$ ipython --no-banner

In [1]: import numpy as np

In [2]: np.set_printoptions(precision=4, suppress=True, linewidth=140)

In [3]: cent = np.array([[3, 0, 0], [1, 0, 2], [1, 3, 1]])

In [4]: feats = np.repeat(cent, 29 // 3, axis=0)

In [5]: rng = np.random.default_rng(16)

In [6]: feats = feats + 0.05 * rng.normal(size=feats.shape)

In [7]: feats
Out[7]: 
array([[ 2.9703,  0.0315,  0.052 ],
       [ 3.0515,  0.0909, -0.0193],
       [ 3.0272, -0.0183, -0.0712],
       [ 2.9648,  0.0068, -0.0458],
       [ 2.9904,  0.056 ,  0.0285],
       [ 3.0286,  0.0173, -0.0088],
       [ 2.9066,  0.0496, -0.0753],
       [ 3.0108, -0.0054,  0.0069],
       [ 3.0126, -0.0167,  0.045 ],
       [ 0.9357,  0.0396,  1.9154],
       [ 1.0593, -0.0254,  2.0187],
       [ 1.0754, -0.1081,  1.9843],
       [ 1.0287,  0.045 ,  2.0679],
       [ 1.0303,  0.0257,  2.0053],
       [ 1.0133,  0.0035,  2.0496],
       [ 1.008 ,  0.0334,  2.0808],
       [ 1.0585, -0.0172,  1.9948],
       [ 1.0367, -0.0321,  1.9085],
       [ 0.9494,  3.0269,  0.9894],
       [ 0.9822,  3.0374,  0.9474],
       [ 1.1132,  3.0012,  0.9838],
       [ 1.1018,  2.9455,  0.9751],
       [ 0.9955,  2.952 ,  0.983 ],
       [ 1.0291,  3.0085,  0.9976],
       [ 1.0494,  3.0943,  1.0782],
       [ 0.8953,  3.0686,  1.0388],
       [ 1.0204,  2.9508,  0.9774]])

In [8]: z = feats[:, 1] > np.median(feats[:, 1])

In [9]: f = feats[z].mean(axis=0) - feats[~z].mean(axis=0)

In [10]: np.argsort(-np.abs(f).round(6), kind="stable")
Out[10]: array([1, 0, 2])

In [11]: z.astype(int)
Out[11]: array([0, 1, 0, 0, 1, 0, 1, 0, 0, 0, 0, 0, 1, 0, 0, 0, 0, 0, 1, 1, 1, 1, 1, 1, 1, 1, 1])

In [12]: Ac = (feats - feats.mean(axis=0)) / feats.std(axis=0)

In [13]: Ac.std(axis=0)
Out[13]: array([1., 1., 1.])

In [14]: np.argwhere(np.abs(Ac) > 2)
Out[14]: array([], shape=(0, 2), dtype=int64)

In [15]: beta = np.linalg.lstsq(np.delete(Ac, 2, axis=1), Ac[:, 2])[0]

In [16]: beta
Out[16]: array([-1.1482, -0.5784])

In [17]: x0 = np.array([1, -1, -2])

In [18]: h = np.maximum(feats @ x0, 0)

In [19]: np.maximum(feats @ (3 * x0), 0)
Out[19]: 
array([8.5044, 8.9975, 9.564 , 9.1485, 8.6321, 9.0867, 9.0231, 9.0075, 8.8176, 0.    , 0.    , 0.    , 0.    , 0.    , 0.    , 0.    ,
       0.    , 0.    , 0.    , 0.    , 0.    , 0.    , 0.    , 0.    , 0.    , 0.    , 0.    ])

In [20]: Ac = feats - feats.mean(axis=0)

In [21]: Uu, sv, Vh = np.linalg.svd(Ac, full_matrices=False)

In [22]: sv
Out[22]: array([7.9666, 5.6799, 0.2571])

In [23]: np.abs(Vh[-1])
Out[23]: array([0.6941, 0.2307, 0.6819])

In [24]: Vh[0] * np.sign(Vh[0, np.abs(Vh[0]).argmax()])
Out[24]: array([-0.4638,  0.8677,  0.1786])

In [25]: np.round(Ac.mean(axis=0), 4) + 0
Out[25]: array([0., 0., 0.])

In [26]: X = np.load("run4.npy")

In [27]: X
Out[27]: 
array([[0, 1, 0],
       [1, 0, 0],
       [0, 0, 1]])

In [28]: q, V = np.linalg.qr(X[:, :1])[0], np.linalg.qr(X[:, 1:])[0]

In [29]: sv = np.linalg.svd(q.T @ V, compute_uv=False)

In [30]: round(np.linalg.norm(q @ q.T - V @ V.T, 2), 4)
Out[30]: np.float64(1.0)

In [31]: np.degrees(np.arccos(sv.clip(0, 1)))
Out[31]: array([90.])

In [32]: E = np.load("layer14.npy")

In [33]: E
Out[33]: 
array([[0, 0],
       [0, 1]])

In [34]: # rank 1

In [35]: Uu, sv, Vh = np.linalg.svd(E)

In [36]: V = Vh[:(sv > 1e-8).sum()]

In [37]: x0 = E[1] + 5 * E[0] + rng.integers(2) * np.eye(2)[0]

In [38]: x0
Out[38]: array([0., 1.])

In [39]: V.T @ V
Out[39]: 
array([[0., 0.],
       [0., 1.]])

In [40]: x0 = np.array([2, 2])

In [41]: np.linalg.eigvalsh(2 * E - np.eye(2))
Out[41]: array([-1.,  1.])

In [42]: E @ E @ x0
Out[42]: array([0, 2])

In [43]: np.linalg.cond(E) > 100
Out[43]: np.True_

In [44]: [round(float(x), 4) for x in np.linalg.svd(E, compute_uv=False)[:3]]
Out[44]: [1.0, 0.0]

In [45]: np.flatnonzero(np.linalg.matrix_power((E != 0) + (E.T != 0) + np.eye(2), 2)[1])
Out[45]: array([1])
